$ python3 -q
>>> import numpy as np
>>> import numpy.linalg as la
>>> np.set_printoptions(precision=2, suppress=True, linewidth=160, floatmode="fixed")
>>> feats = np.loadtxt("layer8.csv", delimiter=",")
>>> print(feats)
[[0.00 0.00 0.00 0.00 0.00 0.00 0.00 0.00 0.00 1.00]
 [0.00 0.00 0.00 0.00 0.00 0.00 0.00 0.00 0.00 7.00]
 [0.00 0.00 0.00 0.00 0.00 0.00 0.00 0.00 0.00 4.00]
 [0.00 0.00 0.00 0.00 0.00 0.00 0.00 0.00 0.00 1.00]
 [0.00 0.00 0.00 0.00 0.00 0.00 0.00 0.00 0.00 5.00]
 [0.00 0.00 0.00 0.00 0.00 0.00 0.00 0.00 0.00 7.00]
 [0.00 0.00 0.00 0.00 0.00 0.00 0.00 0.00 0.00 9.00]
 [0.00 0.00 0.00 0.00 0.00 0.00 0.00 0.00 0.00 7.00]
 [0.00 0.00 0.00 0.00 0.00 0.00 0.00 0.00 0.00 8.00]
 [1.00 7.00 4.00 1.00 5.00 7.00 9.00 7.00 8.00 0.00]]
>>> # row 3 repeats row 0
>>> w, vecs = la.eigh(feats)
>>> vec = np.array([-1, -2, 0, 5, 5, -1, -3, -2, -3, -1])
>>> print(vec @ feats @ vec)
114.0
>>> print(np.abs(feats).sum(axis=1).max(), round(float(np.abs(w).max()), 2))
49.0 18.3
>>> print(round(float(vec @ feats @ vec / (vec @ vec)), 2), round(w[0], 2), round(float(w[-1]), 2))
1.44 -18.3 18.3
>>> vec = np.array([1, 1, 1, 1, 0, 2, 1, 1, 3, 1])
>>> print(feats @ np.ones(10))
[ 1.00  7.00  4.00  1.00  5.00  7.00  9.00  7.00  8.00 49.00]
>>> print(feats @ vec)
[ 1.00  7.00  4.00  1.00  5.00  7.00  9.00  7.00  8.00 67.00]
>>> print((feats @ vec).argmax())
9
>>> print(feats @ np.eye(10)[8])
[0.00 0.00 0.00 0.00 0.00 0.00 0.00 0.00 0.00 8.00]
>>> print(feats @ (2 * vec))
[  2.00  14.00   8.00   2.00  10.00  14.00  18.00  14.00  16.00 134.00]
>>> print(np.einsum("ij,j->i", feats, vec))
[ 1.00  7.00  4.00  1.00  5.00  7.00  9.00  7.00  8.00 67.00]
>>> rk = la.matrix_rank(feats)
>>> print(rk)
2
>>> ns = la.svd(feats)[2][rk:].T
>>> print([int(la.matrix_rank(np.delete(feats, i, axis=0))) for i in range(10)])
[2, 2, 2, 2, 2, 2, 2, 2, 2, 1]
>>> A = np.load("arr.npy")
>>> print(A)
[[-3 -2 -1  0]
 [ 1  2  3  4]
 [ 5  6  7  8]
 [ 9 10 11 12]
 [13 14 15 16]
 [17 18 19 20]
 [21 22 23 24]]
>>> Uu, sigma, VT = la.svd(A)
>>> vecs = VT[:(sigma > 1e-8).sum()]
>>> rng = np.random.default_rng(7413)
>>> vec = A[4] + 4 * A[0] + rng.integers(2) * np.eye(4)[3]
>>> print(vec)
[ 1.00  6.00 11.00 16.00]
>>> print(np.allclose(vecs.T @ vecs @ vec, vec))
True
>>> print(round(float(la.norm(vec - vecs.T @ vecs @ vec)), 2))
0.0
>>> print(np.round(A @ la.pinv(A) @ A, 2) + 0)
[[-3.00 -2.00 -1.00  0.00]
 [ 1.00  2.00  3.00  4.00]
 [ 5.00  6.00  7.00  8.00]
 [ 9.00 10.00 11.00 12.00]
 [13.00 14.00 15.00 16.00]
 [17.00 18.00 19.00 20.00]
 [21.00 22.00 23.00 24.00]]
>>> print(np.unique(A.round(6), axis=0).shape)
(7, 4)
>>> print(round(float(np.trace(la.pinv(A) @ A)), 2))
2.0
>>> print(np.allclose(A[:-1].T @ la.lstsq(A[:-1].T, A[-1])[0], A[-1]))
True
>>> Uu, sigma, VT = la.svd(A)
>>> print(sigma.round(2) + 0)
[70.01  3.58  0.00  0.00]
>>> print(np.argmax(sigma[:-1] / (sigma[1:] + 1e-6)) + 1)
2
>>> other = Uu[:, :2] @ np.diag(sigma[:2]) @ VT[:2]
>>> print(round(float(la.norm(A - other) / la.norm(A)), 2))
0.0
>>> print(round(float(la.norm(A - other, 2)), 2), round(sigma[2], 2))
0.0 0.0
>>> print(la.matrix_rank(A, rtol=0.05))
2
>>> print(np.round(np.abs(A - other).max(), 2))
0.0
>>> print(other.round(2) + 0)
[[-3.00 -2.00 -1.00  0.00]
 [ 1.00  2.00  3.00  4.00]
 [ 5.00  6.00  7.00  8.00]
 [ 9.00 10.00 11.00 12.00]
 [13.00 14.00 15.00 16.00]
 [17.00 18.00 19.00 20.00]
 [21.00 22.00 23.00 24.00]]
>>> T = np.stack([A, -1 * A, A[::-1]])
>>> print(T.sum(axis=0))
[[21 22 23 24]
 [17 18 19 20]
 [13 14 15 16]
 [ 9 10 11 12]
 [ 5  6  7  8]
 [ 1  2  3  4]
 [-3 -2 -1  0]]
>>> print(np.einsum("bij,cij->bc", T, T))
[[ 4914 -4914  1330]
 [-4914  4914 -1330]
 [ 1330 -1330  4914]]
>>> rk = la.matrix_rank(A)
>>> print(rk)
2
>>> ns = la.svd(A)[2][rk:].T
>>> print(la.matrix_rank(A.T @ A), la.matrix_rank(A @ A.T))
2 2
>>> E = np.load("test12.npy")
>>> print(E)
[[ 1.34  1.36  0.65]
 [-1.03 -0.98 -0.55]
 [-1.96 -1.71 -1.07]
 [-1.40 -1.24 -0.65]
 [-1.33 -1.16 -0.56]
 [-3.42 -3.31 -1.42]
 [ 2.62  2.68  1.43]
 [ 4.62  4.53  2.22]
 [ 0.08  0.03 -0.03]
 [ 1.50  1.68  0.78]
 [ 0.52  0.67  0.46]
 [ 2.00  1.93  0.91]
 [-0.29 -0.38 -0.17]
 [-4.28 -4.32 -1.90]
 [-0.26 -0.40 -0.20]
 [ 0.39  0.51  0.15]
 [-0.61 -0.30 -0.43]
 [ 1.11  1.03  0.51]
 [-0.25 -0.14 -0.07]
 [-4.27 -4.48 -2.14]
 [-0.72 -0.86 -0.43]
 [ 0.87  0.89  0.47]
 [-0.27 -0.18 -0.03]
 [-1.29 -1.16 -0.77]
 [ 0.39  0.28  0.23]
 [-2.19 -1.97 -1.06]
 [-0.29 -0.34 -0.03]
 [ 2.37  2.23  1.21]
 [ 0.68  0.65  0.43]
 [ 0.98  0.77  0.51]
 [ 2.05  2.05  1.21]
 [ 3.57  3.62  1.67]
 [-0.66 -0.74 -0.36]]
>>> print(np.round(la.norm(A, 2) / la.norm(A), 2))
1.0
>>> vec = np.array([3, 2, 3])
>>> rhs = E @ vec
>>> print(la.lstsq(E, rhs)[0])
[3.00 2.00 3.00]
>>> print(np.round(la.pinv(E) @ E, 2) + 0)
[[1.00 0.00 0.00]
 [0.00 1.00 0.00]
 [0.00 0.00 1.00]]
>>> rhs = rhs + 0.05 * rng.normal(size=33)
>>> print(rhs)
[  8.66  -6.65 -12.52  -8.64  -7.87 -21.10  17.51  29.57   0.23  10.22   4.22  12.49  -2.17 -27.14  -2.20   2.60  -3.72   6.92  -1.19 -28.25  -5.09   5.86
  -1.25  -8.51   2.41 -13.67  -1.65  15.22   4.56   6.01  13.93  22.96  -4.58]
>>> beta, *_ = la.lstsq(E, rhs)
>>> print([round(float(la.norm(la.solve(E.T @ E + lam * np.eye(3), E.T @ rhs))), 2) for lam in (0, 1, 10, 100)])
[4.71, 4.34, 4.18, 3.19]
>>> print(np.round(E.T @ (rhs - E @ beta), 2) + 0)
[0.00 0.00 0.00]
>>> print(beta.round())
[3.00 2.00 3.00]
>>> m1 = np.loadtxt("dump.csv", delimiter=",")
>>> print(m1)
[[ 4.80 -0.70  1.50 -1.80]
 [ 0.90 -0.70  1.60 -1.70]
 [ 0.90  0.00 -0.30 -0.10]
 [ 3.30 -0.10 -0.70 -2.00]
 [-0.90 -0.10 -0.70  0.60]
 [ 4.50  2.50 -1.20  0.30]
 [-1.50 -0.40  1.60 -1.70]
 [-1.20  0.00 -1.20 -1.10]
 [ 0.60 -1.20  1.20 -0.90]
 [ 0.60  0.90  1.50  0.10]
 [ 0.00 -0.60 -0.10 -0.20]]
>>> Uu, sigma, VT = la.svd(feats)
>>> vecs = VT[:(sigma > 1e-8).sum()]
>>> vec = feats[3] + 4 * feats[2] + rng.integers(2) * np.eye(10)[9]
>>> print(vec)
[ 0.00  0.00  0.00  0.00  0.00  0.00  0.00  0.00  0.00 17.00]
>>> print(np.round(np.diag(vecs.T @ vecs), 2) + 0)
[0.00 0.15 0.05 0.00 0.07 0.15 0.24 0.15 0.19 1.00]
>>> print(la.matrix_rank(np.vstack([feats, vec])))
2
>>> X = np.array([[1, -3, -4, -3, 0, 2],
...     [4, 0, 5, 4, 1, 0],
...     [3, 2, 1, -2, -2, 3],
...     [4, 5, 3, 1, -2, 5],
...     [5, 2, 0, 5, 1, 0],
...     [1, -1, 5, 0, -5, 1],
...     [3, 1, -4, -1, 5, -5],
...     [3, 0, 0, -1, -2, 5],
...     [-3, 4, 2, -5, 1, -4]]) * (rng.random((9, 6)) < 0.3)
>>> print(X)
[[ 1  0  0  0  0  2]
 [ 0  0  0  0  0  0]
 [ 0  0  0  0 -2  0]
 [ 0  5  0  0  0  5]
 [ 0  0  0  0  1  0]
 [ 0 -1  0  0  0  0]
 [ 0  0  0 -1  0 -5]
 [ 0  0  0  0  0  0]
 [ 0  4  2 -5  0  0]]
>>> # rows 1 and 7 are equal
>>> other = np.c_[X[:, :4] @ np.array([[-2, -1, -1, -2], [-2, 1, 0, 2], [-1, 2, -1, 0], [1, -2, 1, 0]]), np.array([-2, 0, -2, 1, 1, 0, -1, 1, -1])]
>>> print(other)
[[ -2  -1  -1  -2  -2]
 [  0   0   0   0   0]
 [  0   0   0   0  -2]
 [-10   5   0  10   1]
 [  0   0   0   0   1]
 [  2  -1   0  -2   0]
 [ -1   2  -1   0  -1]
 [  0   0   0   0   1]
 [-15  18  -7   8  -1]]
>>> print(la.norm(la.qr(X)[0].T @ other, axis=0) ** 2 / ((other ** 2).sum(axis=0) + 1e-12))
[1.00 1.00 1.00 1.00 0.92]
>>> print(np.round(la.lstsq(X, other[:, 0])[0], 2) + 0)
[-2.00 -2.00 -1.00  1.00  0.00  0.00]
>>> print(la.matrix_rank(np.c_[X, other]))
7
>>> ang = np.radians(30)
>>> Rm = np.eye(6)
>>> Rm[5, 5] = Rm[0, 0] = np.cos(ang)
>>> Rm[5, 0], Rm[0, 5] = -np.sin(ang), np.sin(ang)
>>> print(Rm)
[[ 0.87  0.00  0.00  0.00  0.00  0.50]
 [ 0.00  1.00  0.00  0.00  0.00  0.00]
 [ 0.00  0.00  1.00  0.00  0.00  0.00]
 [ 0.00  0.00  0.00  1.00  0.00  0.00]
 [ 0.00  0.00  0.00  0.00  1.00  0.00]
 [-0.50  0.00  0.00  0.00  0.00  0.87]]
>>> other = X @ Rm.T
>>> print(other)
[[ 1.87  0.00  0.00  0.00  0.00  1.23]
 [ 0.00  0.00  0.00  0.00  0.00  0.00]
 [ 0.00  0.00  0.00  0.00 -2.00  0.00]
 [ 2.50  5.00  0.00  0.00  0.00  4.33]
 [ 0.00  0.00  0.00  0.00  1.00  0.00]
 [ 0.00 -1.00  0.00  0.00  0.00  0.00]
 [-2.50  0.00  0.00 -1.00  0.00 -4.33]
 [ 0.00  0.00  0.00  0.00  0.00  0.00]
 [ 0.00  4.00  2.00 -5.00  0.00  0.00]]
>>> print(np.round(la.det(Rm), 2), round(np.trace(Rm), 2))
1.0 5.73
>>> print(np.argsort(-la.norm(X, axis=0).round(6), kind="stable")[:3])
[5 1 3]
>>> print(round(np.log10(la.cond(X))))
2
>>> print([round(float(x), 2) for x in la.svd(X, compute_uv=False)[:3]])
[8.73, 6.67, 2.35]
>>> print(np.round(la.norm(X, 2) / la.norm(X), 2))
0.76
>>> print(la.matrix_rank(X, rtol=0.1))
5
>>> print(np.round(np.abs(la.svd(X)[2][-1]), 2) + 0)
[0.16 0.08 0.89 0.42 0.00 0.08]
>>> W0 = np.loadtxt("out19.csv", delimiter=",")
>>> print(W0)
[[ 1.00  1.00  0.00  3.00  1.00  1.00  1.00  3.00  1.00  0.00]
 [ 2.00  0.00  2.00  2.00  2.00  0.00  3.00  1.00  1.00  0.00]
 [ 3.00  0.00  2.00  1.00  3.00  2.00  3.00  2.00  2.00  2.00]
 [ 3.00  2.00  2.00  0.00  3.00  1.00  2.00  1.00  2.00  3.00]
 [ 3.00  1.00  0.00  1.00  1.00  1.00  1.00  3.00  0.00  0.00]
 [ 9.00  1.00  8.00 11.00  9.00  1.00 13.00  7.00  5.00  0.00]]
>>> # null space of dimension 5
>>> other = np.array([[1, -1, -2],
...     [-2, 1, 0],
...     [0, 1, 1],
...     [1, 2, 1],
...     [0, -2, 2],
...     [2, 2, 2],
...     [2, 1, 0],
...     [1, -2, 0],
...     [2, 0, 2],
...     [-1, 2, 1]])
>>> print(W0 @ other)
[[11.00  1.00  7.00]
 [13.00  1.00  6.00]
 [18.00  2.00 13.00]
 [ 7.00  3.00 11.00]
 [ 9.00 -5.00 -1.00]
 [63.00  5.00 31.00]]
>>> print(other.T @ W0.T)
[[11.00 13.00 18.00  7.00  9.00 63.00]
 [ 1.00  1.00  2.00  3.00 -5.00  5.00]
 [ 7.00  6.00 13.00 11.00 -1.00 31.00]]
>>> print(np.einsum("ij->j", W0))
[21.00  5.00 14.00 18.00 19.00  6.00 23.00 17.00 11.00  5.00]
